% ipython --no-banner

In [1]: import numpy as np

In [2]: np.set_printoptions(precision=2, suppress=True, linewidth=200)

In [3]: arr = np.array([[0.0, 0.0, 0.0], [-0.16, -0.68, 0.68]])

In [4]: Uu, sv, VT = np.linalg.svd(arr)

In [5]: V = VT[:(sv > 1e-8).sum()]

In [6]: rng = np.random.default_rng(33)

In [7]: x0 = arr[0] + 5 * arr[1] + rng.integers(2) * np.eye(3)[0]

In [8]: x0
Out[8]: array([ 0.2, -3.4,  3.4])

In [9]: np.allclose(V.T @ V @ x0, x0)
Out[9]: False

In [10]: V.T @ V
Out[10]: 
array([[ 0.03,  0.11, -0.11],
       [ 0.11,  0.49, -0.49],
       [-0.11, -0.49,  0.49]])

In [11]: round(float(np.linalg.norm(x0 - V.T @ V @ x0)), 2)
Out[11]: 0.99

In [12]: f = np.array([7, 1])

In [13]: print(np.array([np.convolve(row, f, "same") for row in arr]))
[[ 0.    0.    0.  ]
 [-1.12 -4.92  4.08]]

In [14]: print(np.correlate(arr[1], arr[0], "full"))
[0. 0. 0. 0. 0.]

In [15]: other = np.array([[-1, -3], [0, -8]])

In [16]: Z = np.kron(other, arr)

In [17]: np.linalg.matrix_rank(Z)
Out[17]: np.int64(2)

In [18]: print(round(float(np.linalg.norm(Z, 2)), 2), round(np.linalg.norm(other, 2) * np.linalg.norm(arr, 2), 2))
8.34 8.34

In [19]: K = np.array([[24.0, 5.0, 0.0], [5.0, 0.0, 0.0], [0.0, 0.0, -1.0]])

In [20]: # column 0 is much longer than the rest

In [21]: round(np.abs(np.linalg.eigvals(K)).max(), 2)
Out[21]: np.float64(25.0)

In [22]: (K - K.T) / 2
Out[22]: 
array([[0., 0., 0.],
       [0., 0., 0.],
       [0., 0., 0.]])

In [23]: np.trace(K)
Out[23]: np.float64(23.0)

In [24]: print(round(np.linalg.det(K), 2))
25.0

In [25]: (K + K.T) / 2
Out[25]: 
array([[24.,  5.,  0.],
       [ 5.,  0.,  0.],
       [ 0.,  0., -1.]])

In [26]: other = np.array([[1, 0, 2, 3], [-3, -2, 3, 3], [-2, 3, -1, 2], [-1, -2, 0, -2]])

In [27]: mat = other - other.T

In [28]: mat
Out[28]: 
array([[ 0,  3,  4,  4],
       [-3,  0,  0,  5],
       [-4,  0,  0,  2],
       [-4, -5, -2,  0]])

In [29]: other = mat / np.sqrt((mat ** 2).mean(axis=1, keepdims=True))

In [30]: other[1]
Out[30]: array([-1.03,  0.  ,  0.  ,  1.71])

In [31]: print(np.linalg.matrix_rank(other) == np.linalg.matrix_rank(mat))
True
